$ ipython --no-banner

In [1]: import numpy as np

In [2]: np.set_printoptions(suppress=True, linewidth=200)

In [3]: E = np.load("run15.npy")

In [4]: E
Out[4]: 
array([[  5,   6,   7,   8,   9,  10,  11,  12,  13],
       [ 14,  15,  16,  17,  18,  19,  20,  21,  22],
       [ 23,  24,  25,  26,  27,  28,  29,  30,  31],
       [ 32,  33,  34,  35,  36,  37,  38,  39,  40],
       [ 41,  42,  43,  44,  45,  46,  47,  48,  49],
       [ 50,  51,  52,  53,  54,  55,  56,  57,  58],
       [ 59,  60,  61,  62,  63,  64,  65,  66,  67],
       [ 68,  69,  70,  71,  72,  73,  74,  75,  76],
       [ 77,  78,  79,  80,  81,  82,  83,  84,  85],
       [ 86,  87,  88,  89,  90,  91,  92,  93,  94],
       [ 95,  96,  97,  98,  99, 100, 101, 102, 103]])

In [5]: rk = np.linalg.matrix_rank(E)

In [6]: rk
Out[6]: np.int64(2)

In [7]: N = np.linalg.svd(E)[2][rk:].T

In [8]: print([int(np.linalg.matrix_rank(E[:i])) for i in range(1, len(E) + 1)])
[1, 2, 2, 2, 2, 2, 2, 2, 2, 2, 2]

In [9]: [int(np.linalg.matrix_rank(np.delete(E, i, axis=0))) for i in range(11)]
Out[9]: [2, 2, 2, 2, 2, 2, 2, 2, 2, 2, 2]

In [10]: np.linalg.matrix_rank(E.T @ E), np.linalg.matrix_rank(E @ E.T)
Out[10]: (np.int64(2), np.int64(2))

In [11]: U, s, Vh = np.linalg.svd(E)

In [12]: evecs = Vh[:(s > 1e-8).sum()]

In [13]: rng = np.random.default_rng(53)

In [14]: x = E[0] + -1 * E[6] + rng.integers(2) * np.eye(9)[4]

In [15]: print(x)
[-54. -54. -54. -54. -53. -54. -54. -54. -54.]

In [16]: round(float(np.linalg.norm(x - evecs.T @ evecs @ x)), 2)
Out[16]: 0.94

In [17]: np.round(np.diag(evecs.T @ evecs), 2)
Out[17]: array([0.38, 0.26, 0.18, 0.13, 0.11, 0.13, 0.18, 0.26, 0.38])

In [18]: np.linalg.matrix_rank(np.vstack([E, x]))
Out[18]: np.int64(3)

In [19]: arr = np.load("data.npy")

In [20]: arr
Out[20]: 
array([[-7, -9, -5, -6, -6,  5],
       [-5, -7, -3, -9,  7, -7],
       [ 1, -5, -6,  6,  4,  1],
       [-3,  2, -3,  7, -7,  0],
       [-4, -6,  4,  9, -7, -5]])

In [21]: th = np.radians(30)

In [22]: R = np.eye(6)

In [23]: R[3, 3] = R[4, 4] = np.cos(th)

In [24]: R[3, 4], R[4, 3] = -np.sin(th), np.sin(th)

In [25]: R.round(2)
Out[25]: 
array([[ 1.  ,  0.  ,  0.  ,  0.  ,  0.  ,  0.  ],
       [ 0.  ,  1.  ,  0.  ,  0.  ,  0.  ,  0.  ],
       [ 0.  ,  0.  ,  1.  ,  0.  ,  0.  ,  0.  ],
       [ 0.  ,  0.  ,  0.  ,  0.87, -0.5 ,  0.  ],
       [ 0.  ,  0.  ,  0.  ,  0.5 ,  0.87,  0.  ],
       [ 0.  ,  0.  ,  0.  ,  0.  ,  0.  ,  1.  ]])

In [26]: M2 = arr @ R.T

In [27]: np.allclose(np.linalg.norm(arr, axis=1), np.linalg.norm(M2, axis=1))
Out[27]: True

In [28]: np.round(np.abs(M2 - arr).max(axis=0), 2)
Out[28]: array([0.  , 0.  , 0.  , 3.8 , 5.44, 0.  ])

In [29]: M2.round(2)
Out[29]: 
array([[ -7.  ,  -9.  ,  -5.  ,  -2.2 ,  -8.2 ,   5.  ],
       [ -5.  ,  -7.  ,  -3.  , -11.29,   1.56,  -7.  ],
       [  1.  ,  -5.  ,  -6.  ,   3.2 ,   6.46,   1.  ],
       [ -3.  ,   2.  ,  -3.  ,   9.56,  -2.56,   0.  ],
       [ -4.  ,  -6.  ,   4.  ,  11.29,  -1.56,  -5.  ]])

In [30]: np.allclose(arr @ arr.T, M2 @ M2.T)
Out[30]: True

In [31]: print(np.round(np.linalg.svd(arr, compute_uv=False), 2), np.round(np.linalg.svd(M2, compute_uv=False), 2))
[19.67 17.41 12.07 10.34  5.42] [19.67 17.41 12.07 10.34  5.42]
